$ python3 -q
>>> import numpy as np
>>> np.set_printoptions(precision=3, suppress=True, linewidth=120, sign=" ")
>>> A = np.array([[-2.3, 0.1, -0.3, -0.4, 0.7, -0.2, 0.1],
...     [1.1, 0.9, 0.9, -0.9, -0.5, -0.4, -1.0],
...     [-0.8, 0.1, 0.2, 1.4, 1.1, 0.0, -1.2],
...     [-0.9, 0.1, 1.3, -1.4, 1.3, -0.2, -0.1],
...     [-0.9, -2.0, -1.8, 0.5, -1.5, 1.8, -0.8],
...     [-0.7, 1.5, 0.0, 0.1, -1.1, -0.1, -1.2],
...     [3.2, 0.3, 2.0, 1.8, 0.5, -0.1, -1.1]])
>>> A
array([[-2.3,  0.1, -0.3, -0.4,  0.7, -0.2,  0.1],
       [ 1.1,  0.9,  0.9, -0.9, -0.5, -0.4, -1. ],
       [-0.8,  0.1,  0.2,  1.4,  1.1,  0. , -1.2],
       [-0.9,  0.1,  1.3, -1.4,  1.3, -0.2, -0.1],
       [-0.9, -2. , -1.8,  0.5, -1.5,  1.8, -0.8],
       [-0.7,  1.5,  0. ,  0.1, -1.1, -0.1, -1.2],
       [ 3.2,  0.3,  2. ,  1.8,  0.5, -0.1, -1.1]])
>>> rng = np.random.default_rng(29106)
>>> z = rng.permutation(7)
>>> z
array([ 4,  5,  2,  0,  3,  1,  6])
>>> A2 = A[z][:, z]
>>> np.diag(A2)
array([-1.5, -0.1,  0.2, -2.3, -1.4,  0.9, -1.1])
>>> arr = np.load("arr.npy")
>>> arr
array([[ 0,  1,  1,  0,  0,  0,  1],
       [ 1,  0,  0,  1,  0,  0,  1],
       [ 1,  0,  0,  0,  0,  1,  1],
       [ 0,  1,  0,  0,  0,  1,  1],
       [ 0,  0,  0,  0,  0,  0,  1],
       [ 0,  0,  1,  1,  0,  0,  1],
       [ 1,  1,  1,  1,  1,  1,  0]])
>>> # symmetric, so the eigenvalues are real
>>> z = rng.permutation(7)
>>> A2 = arr[:, z] * rng.choice([-1, 1], 7)
>>> A2
array([[ 0,  0,  1, -1,  0,  0, -1],
       [ 0,  0,  1,  0,  1,  1,  0],
       [ 0,  1,  1,  0,  1,  0,  0],
       [ 0,  1,  1,  0,  0,  0, -1],
       [ 0,  0,  1,  0,  0,  0,  0],
       [ 0,  0,  1, -1,  0,  1,  0],
       [ 1,  1,  0, -1,  1,  1, -1]])
>>> Uu, _, vt = np.linalg.svd(arr.T @ A2)
>>> z
array([ 4,  5,  6,  2,  0,  3,  1])
>>> np.round(np.linalg.lstsq(arr, A2)[0], 3) + 0
array([[ 0.,  0.,  0.,  0.,  1.,  0.,  0.],
       [ 0.,  0.,  0.,  0.,  0.,  0., -1.],
       [ 0.,  0.,  0., -1.,  0.,  0.,  0.],
       [ 0.,  0.,  0.,  0.,  0.,  1.,  0.],
       [ 1.,  0.,  0.,  0.,  0.,  0.,  0.],
       [ 0.,  1.,  0.,  0.,  0.,  0.,  0.],
       [ 0.,  0.,  1.,  0.,  0.,  0.,  0.]])
>>> np.trace(arr)
np.int64(0)
>>> np.round(np.abs(np.linalg.eigvals(arr)).max(), 3)
np.float64(3.537)
>>> np.sort(np.abs(np.linalg.eigvals(arr)))
array([ 0.307,  0.618,  0.618,  1.618,  1.618,  1.843,  3.537])
>>> assert arr == arr.T
Traceback (most recent call last):
  File "<python-input-21>", line 1, in <module>
    assert arr == arr.T
           ^^^^^^^^^^^^
ValueError: The truth value of an array with more than one element is ambiguous. Use a.any() or a.all()
>>> np.allclose(arr, arr.T)
True
>>> A2 = np.linalg.invert(arr)
Traceback (most recent call last):
  File "<python-input-23>", line 1, in <module>
    A2 = np.linalg.invert(arr)
         ^^^^^^^^^^^^^^^^
AttributeError: module 'numpy.linalg' has no attribute 'invert'
>>> A2 = np.linalg.inv(arr)
>>> A2
array([[ 0.5,  0.5,  0.5, -0.5, -0.5, -0.5,  0. ],
       [ 0.5,  0.5, -0.5,  0.5, -0.5, -0.5,  0. ],
       [ 0.5, -0.5,  0.5, -0.5, -0.5,  0.5, -0. ],
       [-0.5,  0.5, -0.5,  0.5, -0.5,  0.5, -0. ],
       [-0.5, -0.5, -0.5, -0.5,  2.5, -0.5,  1. ],
       [-0.5, -0.5,  0.5,  0.5, -0.5,  0.5,  0. ],
       [ 0. ,  0. ,  0. ,  0. ,  1. ,  0. ,  0. ]])
>>> np.round(np.linalg.det(arr) * np.linalg.det(A2), 3)
np.float64(1.0)
>>> (np.abs(A2) > 1e-9).astype(int)
array([[ 1,  1,  1,  1,  1,  1,  0],
       [ 1,  1,  1,  1,  1,  1,  0],
       [ 1,  1,  1,  1,  1,  1,  0],
       [ 1,  1,  1,  1,  1,  1,  0],
       [ 1,  1,  1,  1,  1,  1,  1],
       [ 1,  1,  1,  1,  1,  1,  0],
       [ 0,  0,  0,  0,  1,  0,  0]])
>>> vals, V = np.linalg.eigh(arr)
>>> np.round(V.T @ V, 3) + 0
array([[ 1.,  0.,  0.,  0.,  0.,  0.,  0.],
       [ 0.,  1.,  0.,  0.,  0.,  0.,  0.],
       [ 0.,  0.,  1.,  0.,  0.,  0.,  0.],
       [ 0.,  0.,  0.,  1.,  0.,  0.,  0.],
       [ 0.,  0.,  0.,  0.,  1.,  0.,  0.],
       [ 0.,  0.,  0.,  0.,  0.,  1.,  0.],
       [ 0.,  0.,  0.,  0.,  0.,  0.,  1.]])
>>> np.round(V @ np.diag(vals) @ V.T, 3) + 0
array([[ 0.,  1.,  1.,  0.,  0.,  0.,  1.],
       [ 1.,  0.,  0.,  1.,  0.,  0.,  1.],
       [ 1.,  0.,  0.,  0.,  0.,  1.,  1.],
       [ 0.,  1.,  0.,  0.,  0.,  1.,  1.],
       [ 0.,  0.,  0.,  0.,  0.,  0.,  1.],
       [ 0.,  0.,  1.,  1.,  0.,  0.,  1.],
       [ 1.,  1.,  1.,  1.,  1.,  1.,  0.]])
>>> K = np.array([[-1.1, 0.1, 0.2, 0.4, 0.4, 1.4, 1.9],
...     [0.1, -0.4, -0.7, 0.1, 0.4, 0.1, 1.0],
...     [0.0, -0.3, 0.1, -0.1, 0.8, 0.2, -0.3],
...     [-0.7, -0.8, 0.5, -0.7, -1.0, -1.5, 2.0]])
>>> A2 = np.array([[0, 2, 0],
...     [3, 0, 0],
...     [1, 3, 3],
...     [2, 0, 3],
...     [0, 1, 2],
...     [2, 1, 0],
...     [0, 0, 3]])
>>> K @ A2
array([[ 4.1,  0.2,  8.3],
       [-1.5, -1.4,  2. ],
       [-0.6,  1.3,  0.7],
       [-6.3, -2.4,  3.4]])
>>> np.einsum("ik,kj->ij", K, A2)
array([[ 4.1,  0.2,  8.3],
       [-1.5, -1.4,  2. ],
       [-0.6,  1.3,  0.7],
       [-6.3, -2.4,  3.4]])
>>> np.einsum("ik,kj->ji", K, A2)
array([[ 4.1, -1.5, -0.6, -6.3],
       [ 0.2, -1.4,  1.3, -2.4],
       [ 8.3,  2. ,  0.7,  3.4]])
>>> np.vstack([K, A2.T]).shape
(7, 7)
>>> np.linalg.matrix_rank(np.vstack([K, A2.T]))
np.int64(7)
